% python3 -q
>>> import numpy as np
>>> np.set_printoptions(precision=4, suppress=True, linewidth=100)
>>> def rnd(a):
...     return np.round(a, 4) + 0
... 
>>> mat = np.array([[1, -1, -1, 1, -1, 1, 1, -1],
...     [1, 1, 1, 1, 1, 1, 1, 1],
...     [1, -1, 1, -1, -1, 1, -1, 1],
...     [1, 1, 1, 1, -1, -1, -1, -1]])
>>> mat
array([[ 1, -1, -1,  1, -1,  1,  1, -1],
       [ 1,  1,  1,  1,  1,  1,  1,  1],
       [ 1, -1,  1, -1, -1,  1, -1,  1],
       [ 1,  1,  1,  1, -1, -1, -1, -1]])
>>> left, sigma, VT = np.linalg.svd(mat, full_matrices=False)
>>> rnd(VT @ VT.T)
array([[1., 0., 0., 0.],
       [0., 1., 0., 0.],
       [0., 0., 1., 0.],
       [0., 0., 0., 1.]])
>>> rnd(np.sqrt((sigma ** 2).sum())), rnd(np.linalg.norm(mat))
(np.float64(5.6569), np.float64(5.6569))
>>> np.allclose(left * sigma @ VT, mat)
True
>>> rnd(np.cumsum(sigma ** 2) / np.sum(sigma ** 2))
array([0.25, 0.5 , 0.75, 1.  ])
>>> (sigma > 1e-8).sum()
np.int64(4)
>>> th = np.radians(45)
>>> R = np.eye(8)
>>> R[6, 6] = R[7, 7] = np.cos(th)
>>> R[6, 7], R[7, 6] = -np.sin(th), np.sin(th)
>>> rnd(R)
array([[ 1.    ,  0.    ,  0.    ,  0.    ,  0.    ,  0.    ,  0.    ,  0.    ],
       [ 0.    ,  1.    ,  0.    ,  0.    ,  0.    ,  0.    ,  0.    ,  0.    ],
       [ 0.    ,  0.    ,  1.    ,  0.    ,  0.    ,  0.    ,  0.    ,  0.    ],
       [ 0.    ,  0.    ,  0.    ,  1.    ,  0.    ,  0.    ,  0.    ,  0.    ],
       [ 0.    ,  0.    ,  0.    ,  0.    ,  1.    ,  0.    ,  0.    ,  0.    ],
       [ 0.    ,  0.    ,  0.    ,  0.    ,  0.    ,  1.    ,  0.    ,  0.    ],
       [ 0.    ,  0.    ,  0.    ,  0.    ,  0.    ,  0.    ,  0.7071, -0.7071],
       [ 0.    ,  0.    ,  0.    ,  0.    ,  0.    ,  0.    ,  0.7071,  0.7071]])
>>> A2 = mat @ R.T
>>> np.allclose(mat @ mat.T, A2 @ A2.T)
True
>>> rnd(A2)
array([[ 1.    , -1.    , -1.    ,  1.    , -1.    ,  1.    ,  1.4142,  0.    ],
       [ 1.    ,  1.    ,  1.    ,  1.    ,  1.    ,  1.    ,  0.    ,  1.4142],
       [ 1.    , -1.    ,  1.    , -1.    , -1.    ,  1.    , -1.4142,  0.    ],
       [ 1.    ,  1.    ,  1.    ,  1.    , -1.    , -1.    ,  0.    , -1.4142]])
>>> R[:, 7] @ R[:, 3]
np.float64(0.0)
>>> rnd(np.linalg.svd(R, compute_uv=False))
array([1., 1., 1., 1., 1., 1., 1., 1.])
>>> rnd(R.T @ R)
array([[1., 0., 0., 0., 0., 0., 0., 0.],
       [0., 1., 0., 0., 0., 0., 0., 0.],
       [0., 0., 1., 0., 0., 0., 0., 0.],
       [0., 0., 0., 1., 0., 0., 0., 0.],
       [0., 0., 0., 0., 1., 0., 0., 0.],
       [0., 0., 0., 0., 0., 1., 0., 0.],
       [0., 0., 0., 0., 0., 0., 1., 0.],
       [0., 0., 0., 0., 0., 0., 0., 1.]])
>>> K = np.loadtxt("block3.csv", delimiter=",")
>>> K
array([[1., 3., 0., 0., 4.],
       [3., 5., 2., 2., 6.]])
>>> left, sigma, VT = np.linalg.svd(K, full_matrices=False)
>>> rnd(np.abs(VT[0]))
array([0.3086, 0.5788, 0.1735, 0.1735, 0.7139])
>>> rnd(sigma)
array([10.0696,  1.6136])
>>> (sigma > 1e-8).sum()
np.int64(2)
>>> rnd(left.T @ K @ VT.T)
array([[10.0696,  0.    ],
       [ 0.    ,  1.6136]])
>>> m1 = np.minimum.outer(np.arange(1, 6), np.arange(1, 6)) * -3
>>> m1
array([[ -3,  -3,  -3,  -3,  -3],
       [ -3,  -6,  -6,  -6,  -6],
       [ -3,  -6,  -9,  -9,  -9],
       [ -3,  -6,  -9, -12, -12],
       [ -3,  -6,  -9, -12, -15]])
>>> P = np.triu(np.array([[1, -2, 2, 1, 1],
...     [2, 1, 1, 0, 2],
...     [1, -1, -1, 1, 1],
...     [0, 2, 2, 2, -1],
...     [-1, -2, -2, 1, 1]]), 1) + np.eye(5)
>>> A2 = P @ m1 @ np.linalg.inv(P)
>>> rnd(np.linalg.det(A2))
np.float64(-243.0)
>>> x = np.array([5, 9, -4, -7, -2, -5, -2, -5])
>>> h1 = np.maximum(mat @ x, 0)
>>> rnd(np.tanh(mat @ x))
array([-1., -1., -1.,  1.])
>>> f = np.array([1, 1])
>>> np.convolve(m1[3], f)
array([ -3,  -9, -15, -21, -24, -12])
>>> np.polyval(f, m1[3])
array([ -2,  -5,  -8, -11, -11])
>>> np.array([np.convolve(row, f, "same") for row in m1])
array([[ -3,  -6,  -6,  -6,  -6],
       [ -3,  -9, -12, -12, -12],
       [ -3,  -9, -15, -18, -18],
       [ -3,  -9, -15, -21, -24],
       [ -3,  -9, -15, -21, -27]])
>>> np.correlate(m1[3], m1[0], "full")
array([  9,  27,  54,  90, 126, 117,  99,  72,  36])
>>> J = np.array([[2, 0, 6, 3], [2, 0, 6, 3], [-4, -6, 0, -3], [4, 2, 8, 5]])
>>> gram = J.T @ J
>>> rnd(np.linalg.svd(J, compute_uv=False) ** 2)
array([218.5931,  49.4069,   0.    ,   0.    ])
>>> gram
array([[ 40,  32,  56,  44],
       [ 32,  40,  16,  28],
       [ 56,  16, 136,  76],
       [ 44,  28,  76,  52]])
>>> data = np.loadtxt("dump.csv", delimiter=",")
>>> data
array([[-1.,  2.,  3., -2.],
       [-2.,  1., -1., -3.],
       [ 5., -1.,  6.,  7.]])
>>> data.sum(axis=0)
array([2., 2., 8., 2.])
>>> rnd(np.linalg.norm(data))
np.float64(12.0)
>>> np.count_nonzero(data)
np.int64(12)
>>> rnd(data.mean(axis=0))
array([0.6667, 0.6667, 2.6667, 0.6667])
>>> data.sum(axis=1)
array([ 2., -5., 17.])
>>> np.linalg.matrix_rank(data)
np.int64(2)
>>> th = np.radians(90)
>>> R = np.eye(4)
>>> R[2, 2] = R[3, 3] = np.cos(th)
>>> R[2, 3], R[3, 2] = -np.sin(th), np.sin(th)
>>> rnd(R)
array([[ 1.,  0.,  0.,  0.],
       [ 0.,  1.,  0.,  0.],
       [ 0.,  0.,  0., -1.],
       [ 0.,  0.,  1.,  0.]])
>>> A2 = data @ R.T
>>> rnd(np.linalg.svd(data, compute_uv=False)), rnd(np.linalg.svd(A2, compute_uv=False))
(array([11.1566,  4.4194,  0.    ]), array([11.1566,  4.4194,  0.    ]))
>>> np.abs(A2 - data).max(axis=0)
array([ 0.,  0., 13.,  5.])
>>> np.allclose(data @ data.T, A2 @ A2.T)
True
>>> feats = np.loadtxt("m.csv", delimiter=",")
>>> rnd(feats)
array([[ 60.9233, -23.3589,  44.9786,  61.2245],
       [ 54.3975, -20.1124,  38.5739,  52.1993],
       [ 49.3161, -17.6459,  33.6469,  45.2864],
       [ 44.6445, -15.4327,  29.1747,  39.0379],
       [ 33.9336, -10.6   ,  19.2044,  25.2218],
       [ 29.5874,  -8.7588,  15.3166,  19.8904],
       [ 28.4742,  -8.3007,  14.3407,  18.5584],
       [ 16.9138,  -3.9713,   4.9368,   5.9168],
       [ 16.4612,  -3.8217,   4.6078,   5.4836],
       [ 14.3972,  -3.1642,   3.1642,   3.5958],
       [ 10.8124,  -2.1326,   0.9429,   0.7463],
       [  5.3517,  -0.9025,  -1.2359,  -1.8643],
       [  5.1973,  -0.8746,  -1.2631,  -1.8906],
       [ -1.0289,   0.2706,   0.9157,   1.1469],
       [ -4.2302,   1.8971,   4.4716,   5.0994],
       [ -6.6328,   3.8294,   6.6828,   7.0361],
       [ -7.1824,   4.322 ,   7.0855,   7.3173],
       [ -9.9228,   6.9308,   8.5959,   7.9982],
       [-10.3105,   7.3137,   8.752 ,   8.0135],
       [-10.521 ,   7.5225,   8.8316,   8.0148],
       [-11.2922,   8.2927,   9.0943,   7.9795],
       [-13.001 ,  10.0214,   9.5306,   7.7046],
       [-18.811 ,  16.0068,   9.914 ,   5.3211],
       [-18.8602,  16.0578,   9.9117,   5.2939],
       [-23.0493,  20.4029,   9.4695,   2.6549],
       [-30.5424,  28.1586,   7.7564,  -3.2114],
       [-33.4154,  31.1201,   6.8724,  -5.7379],
       [-40.1259,  38.0068,   4.4486, -12.0699]])
>>> np.linalg.cond(feats) > 100
np.True_
>>> [round(float(x), 4) for x in np.linalg.svd(feats, compute_uv=False)[:3]]
[195.5814, 87.5921, 19.4866]
>>> np.linalg.matrix_rank(feats, rtol=0.1)
np.int64(2)
>>> left, sigma, VT = np.linalg.svd(feats)
>>> rnd(sigma)
array([195.5814,  87.5921,  19.4866,   0.    ])
>>> A2 = left[:, :3] @ np.diag(sigma[:3]) @ VT[:3]
>>> rnd(np.linalg.norm(feats - A2) / np.linalg.norm(feats))
np.float64(0.0)
>>> np.linalg.matrix_rank(feats, rtol=0.05)
np.int64(3)
>>> rnd(np.abs(feats - A2).max())
np.float64(0.0)
>>> rnd(np.linalg.norm(feats - A2, 2)), rnd(sigma[3])
(np.float64(0.0), np.float64(0.0))
>>> D = np.linalg.norm(feats[:, None] - feats[None], axis=-1)
>>> np.unravel_index(D.round(6).argmax(), D.shape)
(np.int64(0), np.int64(27))
>>> np.flatnonzero(D[3] < D.mean() / 2)
array([1, 2, 3, 4])
>>> D.shape
(28, 28)
>>> rnd(D[:5, :5])
array([[ 0.    , 13.2514, 23.4477, 32.7083, 53.4016],
       [13.2514,  0.    , 10.1965, 19.4573, 40.1524],
       [23.4477, 10.1965,  0.    ,  9.261 , 29.9572],
       [32.7083, 19.4573,  9.261 ,  0.    , 20.6971],
       [53.4016, 40.1524, 29.9572, 20.6971,  0.    ]])
>>> D[3].round(6).argsort(kind="stable")[:4]
array([3, 2, 1, 4])
